$ python -q
>>> import numpy as np
>>> np.set_printoptions(precision=3, suppress=True, linewidth=100)
>>> tidy = lambda a: np.round(a, 3) + 0
>>> M = np.load("m.npy")
>>> print(M)
[[-0.6 -1.2 -1.2  0. ]
 [ 2.6  3.9  1.2 -0.2]
 [-0.2 -0.6 -0.4 -0.3]
 [-1.6 -1.8 -1.7  0.4]]
>>> proj = np.triu(np.array([[2, -2, -3, 2], [-1, 2, -1, -2], [2, 3, 1, 1], [0, 2, 1, -1]]), 1) + np.eye(4)
>>> M2 = proj @ M @ np.linalg.inv(proj)
>>> print(tidy(np.trace(M2)), np.trace(M))
3.3 3.3
>>> t = np.radians(90)
>>> Rm = np.eye(4)
>>> Rm[3, 3] = Rm[2, 2] = np.cos(t)
>>> Rm[3, 2], Rm[2, 3] = -np.sin(t), np.sin(t)
>>> print(tidy(Rm))
[[ 1.  0.  0.  0.]
 [ 0.  1.  0.  0.]
 [ 0.  0.  0.  1.]
 [ 0.  0. -1.  0.]]
>>> M2 = M @ Rm.T
>>> print(tidy(np.abs(M2 - M).max(axis=0)))
[0.  0.  2.1 1.3]
>>> print(np.allclose(np.linalg.norm(M, axis=1), np.linalg.norm(M2, axis=1)))
True
>>> print(tidy(np.linalg.svd(M, compute_uv=False)), tidy(np.linalg.svd(M2, compute_uv=False)))
[5.88  1.139 0.551 0.136] [5.88  1.139 0.551 0.136]
>>> W = np.array([[1, 2], [-1, 2], [-1, 0], [0, 0]])
>>> beta = np.array([-3, -1])
>>> hid = np.maximum(M @ W + beta, 0)
>>> print((hid > 0).mean(axis=0))
[0.   0.25]
>>> print(np.linalg.matrix_rank(hid))
1
>>> basis = np.array([[-3, -3], [-1, -2]])
>>> print(hid @ basis)
[[  0.   0.]
 [-12. -24.]
 [  0.   0.]
 [  0.   0.]]
>>> arr = np.loadtxt("case10.csv", delimiter=",")
>>> print(arr)
[[2. 3. 0. 0.]
 [3. 0. 0. 0.]
 [0. 0. 2. 2.]
 [0. 0. 3. 3.]]
>>> rk = np.linalg.matrix_rank(arr)
>>> print(rk)
3
>>> null = np.linalg.svd(arr)[2][rk:].T
>>> print(null.shape)
(4, 1)
>>> print(tidy(null[:, 0] / null[np.abs(null[:, 0]).round(6).argmax(), 0]))
[ 0.  0.  1. -1.]
>>> print(tidy(arr @ null))
[[0.]
 [0.]
 [0.]
 [0.]]
>>> print([int(np.linalg.matrix_rank(np.delete(arr, i, axis=0))) for i in range(4)])
[2, 2, 3, 3]
>>> M2 = arr / np.linalg.norm(arr, axis=1, keepdims=True)
>>> G = M2 @ M2.T
>>> print(np.argwhere(np.triu(np.abs(G) > 0.95, 1)))
[[2 3]]
>>> print((G - 2 * np.eye(4)).round(6).argmax(axis=1))
[1 0 3 2]
>>> print((np.abs(G) > 0.9).astype(int))
[[1 0 0 0]
 [0 1 0 0]
 [0 0 1 1]
 [0 0 1 1]]
>>> print(tidy(G[2]))
[0. 0. 1. 1.]
>>> print(np.linalg.lstsq(arr[:-1].T, arr[-1])[2])
3
>>> print(np.allclose(arr[:-1].T @ np.linalg.lstsq(arr[:-1].T, arr[-1])[0], arr[-1]))
True
>>> print(np.unique(arr.round(6), axis=0).shape)
(4, 4)
>>> print(np.abs(np.diag(np.linalg.qr(arr)[1])) > 1e-9)
[ True  True  True False]
>>> F = np.load("dump.npy")
>>> print(F)
[[-18   4   1  -1]
 [  4   2  11 -13]
 [  1  11   8   4]
 [ -1 -13   4   8]]
>>> print(np.allclose(M @ M.T, M.T @ M))
False
>>> print(tidy((M + M.T) / 2))
[[-0.6  0.7 -0.7 -0.8]
 [ 0.7  3.9  0.3 -1. ]
 [-0.7  0.3 -0.4 -1. ]
 [-0.8 -1.  -1.   0.4]]
>>> print(tidy((M - M.T) / 2))
[[ 0.  -1.9 -0.5  0.8]
 [ 1.9  0.   0.9  0.8]
 [ 0.5 -0.9  0.   0.7]
 [-0.8 -0.8 -0.7  0. ]]
>>> print(np.allclose(M, M.T))
False
>>> print(tidy(np.abs(np.linalg.eigvals(M)).max()))
3.099
>>> print(tidy(np.linalg.det(M)))
-0.501
>>> M2 = F / np.sqrt((F ** 2).mean(axis=1, keepdims=True))
>>> print(F - F.mean(axis=1, keepdims=True))
[[-14.5   7.5   4.5   2.5]
 [  3.    1.   10.  -14. ]
 [ -5.    5.    2.   -2. ]
 [ -0.5 -12.5   4.5   8.5]]
>>> print(tidy(M2[1]))
[ 0.454  0.227  1.25  -1.477]
>>> print(tidy(np.linalg.norm(M2, axis=1)))
[2. 2. 2. 2.]
>>> print(np.linalg.matrix_rank(M2) == np.linalg.matrix_rank(F))
True
>>> M2 = M / np.sqrt((M ** 2).mean(axis=1, keepdims=True))
>>> print(tidy(M2[1]))
[ 1.074  1.611  0.496 -0.083]
>>> print(np.linalg.matrix_rank(M2) == np.linalg.matrix_rank(M))
True
>>> X = np.array([[6.0, 1.0, -2.0, 2.0],
...     [6.0, 5.0, -4.0, 4.0],
...     [6.0, 4.0, -2.0, 5.0],
...     [-6.0, -2.0, 4.0, -1.0]])
>>> print(X)
[[ 6.  1. -2.  2.]
 [ 6.  5. -4.  4.]
 [ 6.  4. -2.  5.]
 [-6. -2.  4. -1.]]
>>> print(np.linalg.lstsq(X[:-1].T, X[-1])[2])
3
>>> print(tidy(np.trace(np.linalg.pinv(X) @ X)))
3.0
>>> rng = np.random.default_rng(922809)
>>> z = rng.permutation(4)
>>> print(z)
[0 1 2 3]
>>> M2 = X[z][:, z]
>>> print(tidy(np.linalg.det(M2)), tidy(np.linalg.det(X[z])))
0.0 0.0
>>> print(np.diag(M2))
[ 6.  5. -2. -1.]
>>> print(tidy(np.sort(np.abs(np.linalg.eigvals(M2)))))
[0. 2. 3. 3.]
>>> K = np.load("mat.npy")
>>> print(K)
[[ -6.58  -15.135 -12.714]
 [ -8.34  -25.441  10.854]
 [-12.528 -10.955  22.489]
 [-42.16  -21.51  -13.626]
 [-10.421  -6.601  37.474]
 [-27.447   5.269   0.864]
 [ -5.092 -19.052  16.327]
 [-31.613 -45.203  -1.166]
 [ 38.436  31.145  -2.714]
 [-10.055  65.436  10.81 ]
 [ 28.17    2.514  31.118]
 [ 29.127  18.397  11.222]]
>>> Xc = (K - K.mean(axis=0)) / K.std(axis=0)
>>> print(Xc.std(axis=0))
[1. 1. 1.]
>>> beta = np.linalg.lstsq(np.delete(Xc, 1, axis=1), Xc[:, 1])[0]
>>> print(np.abs(beta).argmax())
0
>>> print(tidy(1 - np.var(Xc[:, 1] - np.delete(Xc, 1, axis=1) @ beta)))
0.229
>>> proj = K @ np.linalg.solve(K.T @ K, K.T)
>>> print(np.trace(proj))
3.0
>>> print(tidy(np.linalg.eigvalsh(proj)))
[0. 0. 0. 0. 0. 0. 0. 0. 0. 1. 1. 1.]
>>> Xc = K - K.mean(axis=0)
>>> V = np.linalg.svd(Xc)[2][:1]
>>> M2 = Xc - Xc @ V.T @ V
>>> print(np.linalg.norm(M2, axis=1).round(6).argmax())
9
>>> print(tidy(np.linalg.norm(M2) / np.linalg.norm(Xc)))
0.595
>>> print(tidy(np.cov(Xc @ V.T, rowvar=False)))
1128.507
>>> print(tidy((Xc @ V.T).std(axis=0)))
[32.163]
>>> data = np.load("a.npy")
>>> print(data)
[[ 4  5  1]
 [-9 -9  5]
 [-1 -1  3]]
>>> left, sv = np.linalg.svd(arr)
Traceback (most recent call last):
  File "<python-input-89>", line 1, in <module>
    left, sv = np.linalg.svd(arr)
    ^^^^^^^^
ValueError: too many values to unpack (expected 2)
>>> left, sv, vt = np.linalg.svd(arr, full_matrices=False)
>>> print((sv > 1e-8).sum())
3
>>> print(tidy(np.cumsum(sv ** 2) / np.sum(sv ** 2)))
[0.542 0.903 1.    1.   ]
>>> print(np.allclose(left * sv @ vt, arr))
True
>>> print(tidy(left.T @ left))
[[1. 0. 0. 0.]
 [0. 1. 0. 0.]
 [0. 0. 1. 0.]
 [0. 0. 0. 1.]]
>>> print(tidy(sv))
[5.099 4.162 2.162 0.   ]
>>> print(round(np.log10(np.linalg.cond(data))))
2
>>> print(np.linalg.cond(data) > 100)
False
>>> print(np.linalg.matrix_rank(data, rtol=0.1))
2
>>> print([round(float(x), 3) for x in np.linalg.svd(data, compute_uv=False)[:3]])
[14.985, 3.913, 0.375]
>>> vec = np.array([0, 2, 2])
>>> y = data @ vec
>>> print(y)
[12 -8  4]
>>> print(tidy(np.linalg.solve(data, -1 * y)))
[ 0. -2. -2.]
>>> M2 = np.array([[2, 2], [1, -2]])
>>> basis = np.kron(M2, data)
>>> print(np.linalg.matrix_rank(basis))
6
>>> print(basis.shape)
(6, 6)
>>> feats = np.array([[0.4, -0.8, -1.6],
...     [-2.1, -0.8, 1.0],
...     [-0.2, -1.2, 0.5],
...     [0.6, -0.3, 0.5],
...     [-1.2, -0.3, -0.8],
...     [-0.2, 1.7, 1.5],
...     [-0.1, -0.7, 0.8],
...     [-1.1, 1.5, -1.3],
...     [1.4, 0.8, -0.4],
...     [0.8, 0.1, 0.7],
...     [-2.0, 8.0, 9.0],
...     [0.3, 0.1, -0.1],
...     [-0.9, -0.6, -0.5],
...     [-0.3, -0.5, 1.2],
...     [-2.2, 0.7, 1.1],
...     [0.4, -1.6, 0.5]])
>>> print(feats)
[[ 0.4 -0.8 -1.6]
 [-2.1 -0.8  1. ]
 [-0.2 -1.2  0.5]
 [ 0.6 -0.3  0.5]
 [-1.2 -0.3 -0.8]
 [-0.2  1.7  1.5]
 [-0.1 -0.7  0.8]
 [-1.1  1.5 -1.3]
 [ 1.4  0.8 -0.4]
 [ 0.8  0.1  0.7]
 [-2.   8.   9. ]
 [ 0.3  0.1 -0.1]
 [-0.9 -0.6 -0.5]
 [-0.3 -0.5  1.2]
 [-2.2  0.7  1.1]
 [ 0.4 -1.6  0.5]]
>>> Xc = feats - feats.mean(axis=0)
>>> V = np.linalg.svd(Xc)[2][:1]
>>> M2 = Xc - Xc @ V.T @ V
>>> print(tidy(np.cov(Xc @ V.T, rowvar=False)))
10.007
>>> print(tidy(np.diag(V.T @ V)))
[0.025 0.449 0.526]
>>> print(tidy((Xc @ V.T).std(axis=0)))
[3.063]
>>> z = feats[:, 0] > np.median(feats[:, 0])
>>> r0 = feats[z].mean(axis=0) - feats[~z].mean(axis=0)
>>> print(np.argsort(-np.abs(r0).round(6), kind="stable"))
[0 1 2]
>>> print(z.astype(int))
[1 0 0 1 0 0 1 0 1 1 0 1 0 0 0 1]
>>> print((((feats - feats.mean(axis=0)) @ r0 > 0) == z).mean())
0.75
>>> vec = np.array([1, 0, 2])
>>> y = feats @ vec
>>> print(tidy(y))
[-2.8 -0.1  0.8  1.6 -2.8  2.8  1.5 -3.7  0.6  2.2 16.   0.1 -1.9  2.1  0.   1.4]
>>> y = y + 0.02 * rng.normal(size=16)
>>> print(tidy(y))
[-2.785 -0.115  0.807  1.628 -2.793  2.792  1.491 -3.72   0.621  2.192 15.994  0.109 -1.899  2.087
  0.055  1.414]
>>> beta, *_ = np.linalg.lstsq(feats, y)
>>> print([round(float(np.linalg.norm(np.linalg.solve(feats.T @ feats + lam * np.eye(3), feats.T @ y))), 2) for lam in (0, 1, 10, 100)])
[2.24, 2.13, 1.59, 0.83]
>>> print(tidy(beta))
[ 0.999 -0.002  2.001]
>>> t = np.radians(120)
>>> Rm = np.eye(3)
>>> Rm[0, 0] = Rm[1, 1] = np.cos(t)
>>> Rm[0, 1], Rm[1, 0] = -np.sin(t), np.sin(t)
>>> print(tidy(Rm))
[[-0.5   -0.866  0.   ]
 [ 0.866 -0.5    0.   ]
 [ 0.     0.     1.   ]]
>>> M2 = feats @ Rm.T
>>> print(np.allclose(np.linalg.norm(feats, axis=1), np.linalg.norm(M2, axis=1)))
True
